In [1]: import numpy as np

In [2]: np.set_printoptions(precision=2, suppress=True, linewidth=100, sign=" ")

In [3]: tidy = lambda a: np.round(a, 2) + 0

In [4]: X = np.loadtxt("m.csv", delimiter=",")

In [5]: X
Out[5]: 
array([[ 0.,  2.,  2.,  1.,  0.,  2.,  0.,  0.,  2.],
       [ 2.,  0.,  2.,  2.,  1.,  0.,  2.,  0.,  0.],
       [ 0.,  2.,  0.,  2.,  2.,  1.,  0.,  2.,  0.],
       [ 0.,  0.,  2.,  0.,  2.,  2.,  1.,  0.,  2.],
       [ 2.,  0.,  0.,  2.,  0.,  2.,  2.,  1.,  0.],
       [ 0.,  2.,  0.,  0.,  2.,  0.,  2.,  2.,  1.],
       [ 1.,  0.,  2.,  0.,  0.,  2.,  0.,  2.,  2.],
       [ 2.,  1.,  0.,  2.,  0.,  0.,  2.,  0.,  2.],
       [ 2.,  2.,  1.,  0.,  2.,  0.,  0.,  2.,  0.]])

In [6]: tidy(np.fft.fft(X[0]))
Out[6]: 
array([ 9.  +0.j  ,  1.03-2.15j, -0.15-1.1j , -3.  +3.46j, -2.38-1.55j, -2.38+1.55j, -3.  -3.46j,
       -0.15+1.1j ,  1.03+2.15j])

In [7]: X @ np.ones(9)
Out[7]: array([ 9.,  9.,  9.,  9.,  9.,  9.,  9.,  9.,  9.])

In [8]: tidy(np.sort(np.abs(np.fft.fft(X[0])))), tidy(np.sort(np.linalg.svd(X, compute_uv=False)))
Out[8]: 
(array([ 1.11,  1.11,  2.39,  2.39,  2.84,  2.84,  4.58,  4.58,  9.  ]),
 array([ 1.11,  1.11,  2.39,  2.39,  2.84,  2.84,  4.58,  4.58,  9.  ]))

In [9]: np.allclose(X @ X.T, X.T @ X)
Out[9]: True

In [10]: rng = np.random.default_rng(9003)

In [11]: z = rng.permutation(9)

In [12]: z
Out[12]: array([ 0,  7,  6,  3,  1,  4,  8,  2,  5])

In [13]: Y = X[z][:, z]

In [14]: np.allclose(Y, X)
Out[14]: False

In [15]: Y
Out[15]: 
array([[ 0.,  0.,  0.,  1.,  2.,  0.,  2.,  2.,  2.],
       [ 2.,  0.,  2.,  2.,  1.,  0.,  2.,  0.,  0.],
       [ 1.,  2.,  0.,  0.,  0.,  0.,  2.,  2.,  2.],
       [ 0.,  0.,  1.,  0.,  0.,  2.,  2.,  2.,  2.],
       [ 2.,  0.,  2.,  2.,  0.,  1.,  0.,  2.,  0.],
       [ 2.,  1.,  2.,  2.,  0.,  0.,  0.,  0.,  2.],
       [ 2.,  2.,  0.,  0.,  2.,  2.,  0.,  1.,  0.],
       [ 0.,  2.,  0.,  2.,  2.,  2.,  0.,  0.,  1.],
       [ 0.,  2.,  2.,  0.,  2.,  2.,  1.,  0.,  0.]])

In [16]: np.diag(Y)
Out[16]: array([ 0.,  0.,  0.,  0.,  0.,  0.,  0.,  0.,  0.])

In [17]: M = np.load("arr.npy")

In [18]: tidy(M)
Out[18]: 
array([[ 1.4 ,  1.99,  1.75],
       [ 2.63,  0.59,  1.33],
       [-2.08, -1.41, -1.64],
       [ 2.86, -0.57,  0.69],
       [-1.07,  2.54,  1.19],
       [-0.69,  2.58,  1.36],
       [ 1.61,  1.84,  1.74],
       [-2.84,  0.82, -0.53],
       [ 0.94,  2.25,  1.75],
       [ 0.03, -2.55, -1.58],
       [ 2.81,  0.03,  1.05],
       [ 1.99, -2.16, -0.62],
       [ 1.53, -2.4 , -0.94],
       [-2.83,  0.06, -1.  ],
       [ 2.02,  1.47,  1.66],
       [-0.17,  2.57,  1.54],
       [ 1.28,  2.07,  1.76],
       [ 0.02, -2.55, -1.58],
       [ 2.27, -1.93, -0.38],
       [ 2.87, -0.47,  0.75],
       [-2.26,  1.94,  0.39],
       [ 0.94, -2.56, -1.25],
       [-0.71,  2.58,  1.35],
       [ 0.48, -2.59, -1.44]])

In [19]: U, s, vt = np.linalg.svd(M)

In [20]: np.argmax(s[:-1] / (s[1:] + 1e-6)) + 1
Out[20]: np.int64(2)

In [21]: Y = U[:, :2] @ np.diag(s[:2]) @ vt[:2]

In [22]: tidy(np.linalg.norm(M - Y) / np.linalg.norm(M))
Out[22]: np.float64(0.0)

In [23]: tidy(Y)
Out[23]: 
array([[ 1.4 ,  1.99,  1.75],
       [ 2.63,  0.59,  1.33],
       [-2.08, -1.41, -1.64],
       [ 2.86, -0.57,  0.69],
       [-1.07,  2.54,  1.19],
       [-0.69,  2.58,  1.36],
       [ 1.61,  1.84,  1.74],
       [-2.84,  0.82, -0.53],
       [ 0.94,  2.25,  1.75],
       [ 0.03, -2.55, -1.58],
       [ 2.81,  0.03,  1.05],
       [ 1.99, -2.16, -0.62],
       [ 1.53, -2.4 , -0.94],
       [-2.83,  0.06, -1.  ],
       [ 2.02,  1.47,  1.66],
       [-0.17,  2.57,  1.54],
       [ 1.28,  2.07,  1.76],
       [ 0.02, -2.55, -1.58],
       [ 2.27, -1.93, -0.38],
       [ 2.87, -0.47,  0.75],
       [-2.26,  1.94,  0.39],
       [ 0.94, -2.56, -1.25],
       [-0.71,  2.58,  1.35],
       [ 0.48, -2.59, -1.44]])

In [24]: rk = np.linalg.matrix_rank(M)

In [25]: rk
Out[25]: np.int64(2)

In [26]: null = np.linalg.svd(M)[2][rk:].T

In [27]: np.allclose(M @ null, 0)
Out[27]: True

In [28]: tidy(null[:, 0] / null[np.abs(null[:, 0]).round(6).argmax(), 0])
Out[28]: array([-0.37, -0.62,  1.  ])

In [29]: tidy(null @ null.T)
Out[29]: 
array([[ 0.09,  0.15, -0.24],
       [ 0.15,  0.26, -0.41],
       [-0.24, -0.41,  0.66]])

In [30]: m1 = np.load("data.npy")

In [31]: tidy(m1)
Out[31]: 
array([[ 0.32, -0.79,  1.85,  1.18,  2.65,  2.85, -1.36,  1.58],
       [ 1.57, -0.89,  3.13, -0.24, -2.06,  1.99, -0.66,  1.78],
       [-1.46,  0.97, -3.18, -0.06,  1.21, -2.41,  0.89, -1.93],
       [-0.3 ,  0.78, -1.82, -1.18, -2.68, -2.84,  1.36, -1.57],
       [-1.04,  0.99, -2.86, -0.64, -0.64, -2.91,  1.23, -1.98],
       [-0.15,  0.72, -1.57, -1.26, -3.01, -2.74,  1.34, -1.44],
       [-1.55,  0.52, -2.36,  0.95,  3.81, -0.53, -0.06, -1.04],
       [ 1.54, -0.92,  3.17, -0.14, -1.79,  2.14, -0.74,  1.84],
       [-1.53,  0.93, -3.17,  0.1 ,  1.68, -2.2 ,  0.77, -1.86],
       [ 1.56, -0.91,  3.15, -0.18, -1.9 ,  2.08, -0.71,  1.82],
       [ 1.61, -0.68,  2.73, -0.72, -3.3 ,  1.09, -0.2 ,  1.35],
       [-1.61,  0.84, -3.05,  0.4 ,  2.49, -1.73,  0.52, -1.67],
       [ 0.91, -0.97,  2.71,  0.77,  1.07,  2.96, -1.29,  1.93],
       [ 0.88, -0.96,  2.68,  0.79,  1.15,  2.96, -1.29,  1.92],
       [-1.4 ,  0.98, -3.17, -0.17,  0.87, -2.54,  0.97, -1.97],
       [ 0.93, -0.97,  2.74,  0.75,  1.  ,  2.95, -1.28,  1.94],
       [ 1.12, -0.04,  1.04, -1.35, -4.41, -0.94,  0.71,  0.09]])

In [32]: np.linalg.matrix_rank(m1, rtol=0.1)
Out[32]: np.int64(2)

In [33]: tidy(np.linalg.norm(m1, 2) / np.linalg.norm(m1))
Out[33]: np.float64(0.85)

In [34]: np.linalg.cond(m1) > 100
Out[34]: np.True_

In [35]: np.argsort(-np.linalg.norm(m1, axis=0).round(6), kind="stable")[:3]
Out[35]: array([ 2,  4,  5])

In [36]: [round(float(x), 2) for x in np.linalg.svd(m1, compute_uv=False)[:3]]
Out[36]: [17.55, 10.82, 0.0]

In [37]: Z = m1[[15, 13]].astype(float)

In [38]: for _ in range(3):
    ...:     z = np.linalg.norm(m1[:, None] - Z, axis=-1).argmin(axis=1)
    ...:     Z = np.array([m1[z == j].mean(axis=0) for j in range(2)])
    ...: 

In [39]: z
Out[39]: array([ 0,  0,  1,  1,  1,  1,  1,  0,  1,  0,  0,  1,  0,  0,  1,  0,  0])

In [40]: np.abs(Z[1] - Z[0]).argmax()
Out[40]: np.int64(2)

In [41]: tidy(Z[1] - Z[0])
Out[41]: array([-2.29,  1.63, -5.23, -0.33,  1.31, -4.25,  1.63, -3.27])

In [42]: U, s, vt = np.linalg.svd(m1)

In [43]: np.argmax(s[:-1] / (s[1:] + 1e-6)) + 1
Out[43]: np.int64(2)

In [44]: Y = U[:, :2] @ np.diag(s[:2]) @ vt[:2]

In [45]: tidy(Y)
Out[45]: 
array([[ 0.32, -0.79,  1.85,  1.18,  2.65,  2.85, -1.36,  1.58],
       [ 1.57, -0.89,  3.13, -0.24, -2.06,  1.99, -0.66,  1.78],
       [-1.46,  0.97, -3.18, -0.06,  1.21, -2.41,  0.89, -1.93],
       [-0.3 ,  0.78, -1.82, -1.18, -2.68, -2.84,  1.36, -1.57],
       [-1.04,  0.99, -2.86, -0.64, -0.64, -2.91,  1.23, -1.98],
       [-0.15,  0.72, -1.57, -1.26, -3.01, -2.74,  1.34, -1.44],
       [-1.55,  0.52, -2.36,  0.95,  3.81, -0.53, -0.06, -1.04],
       [ 1.54, -0.92,  3.17, -0.14, -1.79,  2.14, -0.74,  1.84],
       [-1.53,  0.93, -3.17,  0.1 ,  1.68, -2.2 ,  0.77, -1.86],
       [ 1.56, -0.91,  3.15, -0.18, -1.9 ,  2.08, -0.71,  1.82],
       [ 1.61, -0.68,  2.73, -0.72, -3.3 ,  1.09, -0.2 ,  1.35],
       [-1.61,  0.84, -3.05,  0.4 ,  2.49, -1.73,  0.52, -1.67],
       [ 0.91, -0.97,  2.71,  0.77,  1.07,  2.96, -1.29,  1.93],
       [ 0.88, -0.96,  2.68,  0.79,  1.15,  2.96, -1.29,  1.92],
       [-1.4 ,  0.98, -3.17, -0.17,  0.87, -2.54,  0.97, -1.97],
       [ 0.93, -0.97,  2.74,  0.75,  1.  ,  2.95, -1.28,  1.94],
       [ 1.12, -0.04,  1.04, -1.35, -4.41, -0.94,  0.71,  0.09]])

In [46]: np.linalg.matrix_rank(m1, rtol=0.05)
Out[46]: np.int64(2)

In [47]: d = np.linalg.norm(m1[:, None] - m1[None], axis=-1)

In [48]: tidy(d[:5, :5])
Out[48]: 
array([[  0.  ,   5.36,   8.96,  10.  ,   9.69],
       [  5.36,   0.  ,   9.94,   8.42,   9.5 ],
       [  8.96,   9.94,   0.  ,   4.49,   2.1 ],
       [ 10.  ,   8.42,   4.49,   0.  ,   2.51],
       [  9.69,   9.5 ,   2.1 ,   2.51,   0.  ]])

In [49]: d.shape
Out[49]: (17, 17)

In [50]: tidy(d[12])
Out[50]: 
array([ 1.98,  3.58,  9.66,  9.79,  9.99,  9.68,  8.  ,  3.26,  9.5 ,  3.39,  5.19,  9.12,  0.  ,
        0.09,  9.76,  0.08,  7.8 ])

In [51]: tidy(np.linalg.norm(m1, 1)), tidy(np.linalg.norm(m1, np.inf))
Out[51]: (np.float64(44.41), np.float64(12.65))

In [52]: tidy(np.linalg.norm(m1, 2))
Out[52]: np.float64(17.55)

In [53]: E = np.array([[-3, 3, 0, -2, 4, 0, 0, -2, -2],
    ...:     [-4, 5, 0, -1, -3, -2, 1, 3, 0],
    ...:     [-3, 5, -1, -4, 3, -4, -1, 4, 2],
    ...:     [2, -1, 4, -4, -1, 2, 1, -2, 4],
    ...:     [5, -3, 3, -1, 0, -2, 5, -1, 0],
    ...:     [-4, 2, -2, -2, 1, 4, 1, 0, 3],
    ...:     [-4, -3, -5, -2, 0, -1, 0, 0, 3],
    ...:     [3, 4, 2, 2, -5, -4, 2, 0, -2],
    ...:     [5, 3, -5, 0, -4, 4, 2, 2, 0]])

In [54]: E
Out[54]: 
array([[-3,  3,  0, -2,  4,  0,  0, -2, -2],
       [-4,  5,  0, -1, -3, -2,  1,  3,  0],
       [-3,  5, -1, -4,  3, -4, -1,  4,  2],
       [ 2, -1,  4, -4, -1,  2,  1, -2,  4],
       [ 5, -3,  3, -1,  0, -2,  5, -1,  0],
       [-4,  2, -2, -2,  1,  4,  1,  0,  3],
       [-4, -3, -5, -2,  0, -1,  0,  0,  3],
       [ 3,  4,  2,  2, -5, -4,  2,  0, -2],
       [ 5,  3, -5,  0, -4,  4,  2,  2,  0]])

In [55]: cen = M - M.mean(axis=0)

In [56]: U, s, vt = np.linalg.svd(cen, full_matrices=False)

In [57]: tidy(s)
Out[57]: array([ 11.13,   9.05,   0.  ])

In [58]: tidy((s ** 2).sum() ** 2 / (s ** 4).sum())
Out[58]: np.float64(1.92)

In [59]: tidy(vt[0] * np.sign(vt[0, np.abs(vt[0]).argmax()]))
Out[59]: array([-0.13,  0.86,  0.49])

In [60]: tidy(cen.mean(axis=0))
Out[60]: array([ 0.,  0.,  0.])
